% python3 -q
>>> import numpy as np
>>> np.set_printoptions(precision=2, suppress=True, linewidth=100)
>>> def tidy(a):
...     return np.round(a, 2) + 0
... 
>>> F = np.load("layer14.npy")
>>> F
array([[0, 1, 0],
       [0, 0, 1],
       [1, 0, 0]])
>>> vec = np.array([2, -5, 1])
>>> rhs = F @ vec
>>> rhs
array([-5,  1,  2])
>>> tidy(np.linalg.solve(F, 3 * rhs))
array([  6., -15.,   3.])
>>> tidy(np.linalg.solve(F, rhs))
array([ 2., -5.,  1.])
>>> tidy(np.linalg.solve(F, rhs + F[:, 0]))
array([ 3., -5.,  1.])
>>> tidy(np.linalg.solve(F.T, F[0]))
array([1., 0., 0.])
>>> tidy(np.fft.fft(F[0]))
array([ 1. +0.j  , -0.5-0.87j, -0.5+0.87j])
>>> F @ np.ones(3)
array([1., 1., 1.])
>>> np.sort(np.abs(np.fft.fft(F[0]))), tidy(np.sort(np.linalg.svd(F, compute_uv=False)))
(array([1., 1., 1.]), array([1., 1., 1.]))
>>> F[:, 2] @ F[:, 1]
np.int64(0)
>>> tidy(np.linalg.svd(F, compute_uv=False))
array([1., 1., 1.])
>>> F @ F.T
array([[1, 0, 0],
       [0, 1, 0],
       [0, 0, 1]])
>>> tidy(np.linalg.pinv(F))
array([[0., 0., 1.],
       [1., 0., 0.],
       [0., 1., 0.]])
>>> F.T @ F
array([[1, 0, 0],
       [0, 1, 0],
       [0, 0, 1]])
>>> W0 = np.loadtxt("test15.csv", delimiter=",")
>>> W0
array([[ 2.02,  1.03, -0.02],
       [ 1.96,  0.89, -0.09],
       [ 1.93,  1.02, -0.04],
       [ 1.94,  0.94,  0.03],
       [ 1.97,  1.02,  0.  ],
       [ 1.92,  0.96, -0.06],
       [ 2.07,  1.  , -0.07],
       [ 1.97,  0.99,  0.07],
       [ 2.01,  0.97, -0.04],
       [-0.09, -0.03,  0.02],
       [-0.09,  0.02,  0.04],
       [ 0.  ,  0.06, -0.02],
       [ 0.02, -0.04,  0.06],
       [-0.02,  0.  ,  0.02],
       [ 0.05,  0.07,  0.04],
       [ 0.01,  0.1 , -0.05],
       [ 0.06, -0.01, -0.04],
       [-0.01, -0.03,  0.05],
       [ 0.97, -0.06, -0.08],
       [ 0.99,  0.05,  0.09],
       [ 0.96,  0.01, -0.05],
       [ 0.95, -0.02,  0.05],
       [ 0.95,  0.06,  0.02],
       [ 0.98,  0.05, -0.01],
       [ 0.95, -0.05,  0.02],
       [ 0.93, -0.01, -0.14],
       [ 1.03,  0.03,  0.03]])
>>> Uu, sig, Vt = np.linalg.svd(W0, full_matrices=False)
>>> tidy(sig / sig[0])
array([1.  , 0.17, 0.04])
>>> tidy(Uu.T @ W0 @ Vt.T)
array([[7.14, 0.  , 0.  ],
       [0.  , 1.2 , 0.  ],
       [0.  , 0.  , 0.28]])
>>> tidy(Vt @ Vt.T)
array([[1., 0., 0.],
       [0., 1., 0.],
       [0., 0., 1.]])
>>> tidy(np.cumsum(sig ** 2) / np.sum(sig ** 2))
array([0.97, 1.  , 1.  ])
>>> w1 = np.array([[3, 1], [5, 5], [5, 5]])
>>> c = np.array([3, -1])
>>> H = np.maximum(W0 @ w1 + c, 0)
>>> tidy((H > 0).mean(axis=0))
array([1.  , 0.52])
>>> basis = np.array([[3, 2], [2, 2]])
>>> w1 @ basis
array([[11,  8],
       [25, 20],
       [25, 20]])
>>> basis = W0[[8, 20]].astype(float)
>>> for _ in range(4):
...     labels = np.linalg.norm(W0[:, None] - basis, axis=-1).argmin(axis=1)
...     basis = np.array([W0[labels == j].mean(axis=0) for j in range(2)])
... 
>>> labels
array([0, 0, 0, 0, 0, 0, 0, 0, 0, 1, 1, 1, 1, 1, 1, 1, 1, 1, 1, 1, 1, 1, 1, 1, 1, 1, 1])
>>> np.bincount(labels)
array([ 9, 18])
>>> tidy(basis[1] - basis[0])
array([-1.5 , -0.97,  0.03])
>>> np.abs(basis[1] - basis[0]).argmax()
np.int64(0)
>>> feats = np.array([[-3, 2], [2, -3]])
>>> u, r1 = feats[0], feats[1]
>>> u @ u
np.int64(13)
>>> pr = (u @ r1) / (u @ u) * u
>>> np.linalg.matrix_rank(np.outer(u, r1))
np.int64(1)
>>> tidy(r1 - pr)
array([-0.77, -1.15])
>>> basis = np.array([[-0.7, 0.8, 0.3]])
>>> rng = np.random.default_rng(568)
>>> X = np.array([[2],
...     [1],
...     [2],
...     [2],
...     [1],
...     [2],
...     [1],
...     [1],
...     [2],
...     [1],
...     [3],
...     [1],
...     [1],
...     [3],
...     [3],
...     [1],
...     [0],
...     [3],
...     [0],
...     [3],
...     [0],
...     [1]]) @ basis + 0.02 * rng.normal(size=(22, 3))
>>> tidy(X)
array([[-1.4 ,  1.63,  0.57],
       [-0.7 ,  0.79,  0.28],
       [-1.4 ,  1.55,  0.58],
       [-1.44,  1.62,  0.61],
       [-0.69,  0.8 ,  0.32],
       [-1.42,  1.62,  0.61],
       [-0.7 ,  0.77,  0.31],
       [-0.71,  0.78,  0.28],
       [-1.42,  1.6 ,  0.62],
       [-0.71,  0.82,  0.3 ],
       [-2.11,  2.4 ,  0.93],
       [-0.69,  0.79,  0.3 ],
       [-0.7 ,  0.81,  0.3 ],
       [-2.12,  2.43,  0.9 ],
       [-2.11,  2.39,  0.87],
       [-0.71,  0.78,  0.28],
       [-0.02, -0.01, -0.01],
       [-2.16,  2.43,  0.9 ],
       [-0.02,  0.04,  0.01],
       [-2.12,  2.42,  0.93],
       [ 0.03,  0.  ,  0.01],
       [-0.72,  0.8 ,  0.31]])
>>> labels = X[:, 2] > np.median(X[:, 2])
>>> u = X[labels].mean(axis=0) - X[~labels].mean(axis=0)
>>> ((X - X.mean(axis=0)) @ u > 0).astype(int)
array([1, 0, 1, 1, 0, 1, 0, 0, 1, 0, 1, 0, 0, 1, 1, 0, 0, 1, 0, 1, 0, 0])
>>> tidy((((X - X.mean(axis=0)) @ u > 0) == labels).mean())
np.float64(0.95)
